In [1]: import numpy as np

In [2]: from numpy import linalg as LA

In [3]: np.set_printoptions(suppress=True, linewidth=200)

In [4]: rng = np.random.default_rng(23688)

In [5]: E = np.eye(10, dtype=int)[rng.permutation(10)]

In [6]: E
Out[6]: 
array([[0, 0, 0, 1, 0, 0, 0, 0, 0, 0],
       [0, 0, 0, 0, 0, 0, 0, 1, 0, 0],
       [0, 0, 0, 0, 0, 0, 0, 0, 1, 0],
       [0, 0, 0, 0, 1, 0, 0, 0, 0, 0],
       [0, 1, 0, 0, 0, 0, 0, 0, 0, 0],
       [0, 0, 0, 0, 0, 1, 0, 0, 0, 0],
       [1, 0, 0, 0, 0, 0, 0, 0, 0, 0],
       [0, 0, 0, 0, 0, 0, 0, 0, 0, 1],
       [0, 0, 1, 0, 0, 0, 0, 0, 0, 0],
       [0, 0, 0, 0, 0, 0, 1, 0, 0, 0]])

In [7]: A2 = LA.inv(E)

In [8]: round(LA.cond(E), 2)
Out[8]: np.float64(1.0)

In [9]: E @ A2
Out[9]: 
array([[1., 0., 0., 0., 0., 0., 0., 0., 0., 0.],
       [0., 1., 0., 0., 0., 0., 0., 0., 0., 0.],
       [0., 0., 1., 0., 0., 0., 0., 0., 0., 0.],
       [0., 0., 0., 1., 0., 0., 0., 0., 0., 0.],
       [0., 0., 0., 0., 1., 0., 0., 0., 0., 0.],
       [0., 0., 0., 0., 0., 1., 0., 0., 0., 0.],
       [0., 0., 0., 0., 0., 0., 1., 0., 0., 0.],
       [0., 0., 0., 0., 0., 0., 0., 1., 0., 0.],
       [0., 0., 0., 0., 0., 0., 0., 0., 1., 0.],
       [0., 0., 0., 0., 0., 0., 0., 0., 0., 1.]])

In [10]: round(float(LA.slogdet(E)[0]), 2)
Out[10]: -1.0

In [11]: np.allclose(A2, E.T)
Out[11]: True

In [12]: round(LA.det(E) * LA.det(A2), 2)
Out[12]: np.float64(1.0)

In [13]: (np.abs(A2) > 1e-9).astype(int)
Out[13]: 
array([[0, 0, 0, 0, 0, 0, 1, 0, 0, 0],
       [0, 0, 0, 0, 1, 0, 0, 0, 0, 0],
       [0, 0, 0, 0, 0, 0, 0, 0, 1, 0],
       [1, 0, 0, 0, 0, 0, 0, 0, 0, 0],
       [0, 0, 0, 1, 0, 0, 0, 0, 0, 0],
       [0, 0, 0, 0, 0, 1, 0, 0, 0, 0],
       [0, 0, 0, 0, 0, 0, 0, 0, 0, 1],
       [0, 1, 0, 0, 0, 0, 0, 0, 0, 0],
       [0, 0, 1, 0, 0, 0, 0, 0, 0, 0],
       [0, 0, 0, 0, 0, 0, 0, 1, 0, 0]])

In [14]: x = np.array([0, -1, 3, -1, -1, 1, -1, -1, -2, -2])

In [15]: np.round(LA.inv(E), 2)
Out[15]: 
array([[0., 0., 0., 0., 0., 0., 1., 0., 0., 0.],
       [0., 0., 0., 0., 1., 0., 0., 0., 0., 0.],
       [0., 0., 0., 0., 0., 0., 0., 0., 1., 0.],
       [1., 0., 0., 0., 0., 0., 0., 0., 0., 0.],
       [0., 0., 0., 1., 0., 0., 0., 0., 0., 0.],
       [0., 0., 0., 0., 0., 1., 0., 0., 0., 0.],
       [0., 0., 0., 0., 0., 0., 0., 0., 0., 1.],
       [0., 1., 0., 0., 0., 0., 0., 0., 0., 0.],
       [0., 0., 1., 0., 0., 0., 0., 0., 0., 0.],
       [0., 0., 0., 0., 0., 0., 0., 1., 0., 0.]])

In [16]: np.round(LA.norm(x), 2), np.round(LA.norm(E @ x), 2)
Out[16]: (np.float64(4.8), np.float64(4.8))

In [17]: np.round(np.sort(LA.eigvals(E).real), 2)
Out[17]: array([-1.  , -0.9 , -0.9 , -0.22, -0.22,  0.62,  0.62,  1.  ,  1.  ,  1.  ])

In [18]: np.flatnonzero(LA.matrix_power((E != 0) + (E.T != 0) + np.eye(10), 10)[1])
Out[18]: array([0, 1, 3, 4, 6, 7, 9])

In [19]: E @ E
Out[19]: 
array([[0, 0, 0, 0, 1, 0, 0, 0, 0, 0],
       [0, 0, 0, 0, 0, 0, 0, 0, 0, 1],
       [0, 0, 1, 0, 0, 0, 0, 0, 0, 0],
       [0, 1, 0, 0, 0, 0, 0, 0, 0, 0],
       [0, 0, 0, 0, 0, 0, 0, 1, 0, 0],
       [0, 0, 0, 0, 0, 1, 0, 0, 0, 0],
       [0, 0, 0, 1, 0, 0, 0, 0, 0, 0],
       [0, 0, 0, 0, 0, 0, 1, 0, 0, 0],
       [0, 0, 0, 0, 0, 0, 0, 0, 1, 0],
       [1, 0, 0, 0, 0, 0, 0, 0, 0, 0]])

In [20]: np.round(LA.det(E), 2)
Out[20]: np.float64(-1.0)

In [21]: LA.matrix_power(E, 2)
Out[21]: 
array([[0, 0, 0, 0, 1, 0, 0, 0, 0, 0],
       [0, 0, 0, 0, 0, 0, 0, 0, 0, 1],
       [0, 0, 1, 0, 0, 0, 0, 0, 0, 0],
       [0, 1, 0, 0, 0, 0, 0, 0, 0, 0],
       [0, 0, 0, 0, 0, 0, 0, 1, 0, 0],
       [0, 0, 0, 0, 0, 1, 0, 0, 0, 0],
       [0, 0, 0, 1, 0, 0, 0, 0, 0, 0],
       [0, 0, 0, 0, 0, 0, 1, 0, 0, 0],
       [0, 0, 0, 0, 0, 0, 0, 0, 1, 0],
       [1, 0, 0, 0, 0, 0, 0, 0, 0, 0]])

In [22]: np.round(np.sort(np.abs(LA.eigvals(E)))[::-1], 2)
Out[22]: array([1., 1., 1., 1., 1., 1., 1., 1., 1., 1.])

In [23]: E.sum(axis=1)
Out[23]: array([1, 1, 1, 1, 1, 1, 1, 1, 1, 1])

In [24]: LA.matrix_power(E, 100)
Out[24]: 
array([[0, 0, 0, 0, 1, 0, 0, 0, 0, 0],
       [0, 0, 0, 0, 0, 0, 0, 0, 0, 1],
       [0, 0, 1, 0, 0, 0, 0, 0, 0, 0],
       [0, 1, 0, 0, 0, 0, 0, 0, 0, 0],
       [0, 0, 0, 0, 0, 0, 0, 1, 0, 0],
       [0, 0, 0, 0, 0, 1, 0, 0, 0, 0],
       [0, 0, 0, 1, 0, 0, 0, 0, 0, 0],
       [0, 0, 0, 0, 0, 0, 1, 0, 0, 0],
       [0, 0, 0, 0, 0, 0, 0, 0, 1, 0],
       [1, 0, 0, 0, 0, 0, 0, 0, 0, 0]])

In [25]: p = np.eye(10)[4]

In [26]: for _ in range(7):
    ...:     p = p @ E
    ...:     print(p.round(2))
    ...: 
[0. 1. 0. 0. 0. 0. 0. 0. 0. 0.]
[0. 0. 0. 0. 0. 0. 0. 1. 0. 0.]
[0. 0. 0. 0. 0. 0. 0. 0. 0. 1.]
[0. 0. 0. 0. 0. 0. 1. 0. 0. 0.]
[1. 0. 0. 0. 0. 0. 0. 0. 0. 0.]
[0. 0. 0. 1. 0. 0. 0. 0. 0. 0.]
[0. 0. 0. 0. 1. 0. 0. 0. 0. 0.]

In [27]: A = np.array([[2, 3, 4],
    ...:     [5, 6, 7],
    ...:     [8, 9, 10],
    ...:     [11, 12, 13],
    ...:     [14, 15, 16],
    ...:     [17, 18, 19],
    ...:     [20, 21, 22],
    ...:     [23, 24, 25],
    ...:     [26, 27, 28]])

In [28]: A
Out[28]: 
array([[ 2,  3,  4],
       [ 5,  6,  7],
       [ 8,  9, 10],
       [11, 12, 13],
       [14, 15, 16],
       [17, 18, 19],
       [20, 21, 22],
       [23, 24, 25],
       [26, 27, 28]])

In [29]: w1 = np.array([[1, 8, 1, 4, 3], [2, 4, 8, 1, 4], [9, 1, 7, 2, 4]])

In [30]: coef = np.array([3, 4, 3, 4, 0])

In [31]: act = np.maximum(A @ w1 + coef, 0)

In [32]: (act > 0).astype(int)
Out[32]: 
array([[1, 1, 1, 1, 1],
       [1, 1, 1, 1, 1],
       [1, 1, 1, 1, 1],
       [1, 1, 1, 1, 1],
       [1, 1, 1, 1, 1],
       [1, 1, 1, 1, 1],
       [1, 1, 1, 1, 1],
       [1, 1, 1, 1, 1],
       [1, 1, 1, 1, 1]])

In [33]: act
Out[33]: 
array([[ 47,  36,  57,  23,  34],
       [ 83,  75, 105,  44,  67],
       [119, 114, 153,  65, 100],
       [155, 153, 201,  86, 133],
       [191, 192, 249, 107, 166],
       [227, 231, 297, 128, 199],
       [263, 270, 345, 149, 232],
       [299, 309, 393, 170, 265],
       [335, 348, 441, 191, 298]])

In [34]: cent = np.array([[2, -1], [3, 2], [2, -3], [3, -1], [0, 1]])

In [35]: act @ cent
Out[35]: 
array([[ 385, -135],
       [ 733, -225],
       [1081, -315],
       [1429, -405],
       [1777, -495],
       [2125, -585],
       [2473, -675],
       [2821, -765],
       [3169, -855]])

In [36]: (act @ cent).round(6).argmax(axis=1)
Out[36]: array([0, 0, 0, 0, 0, 0, 0, 0, 0])
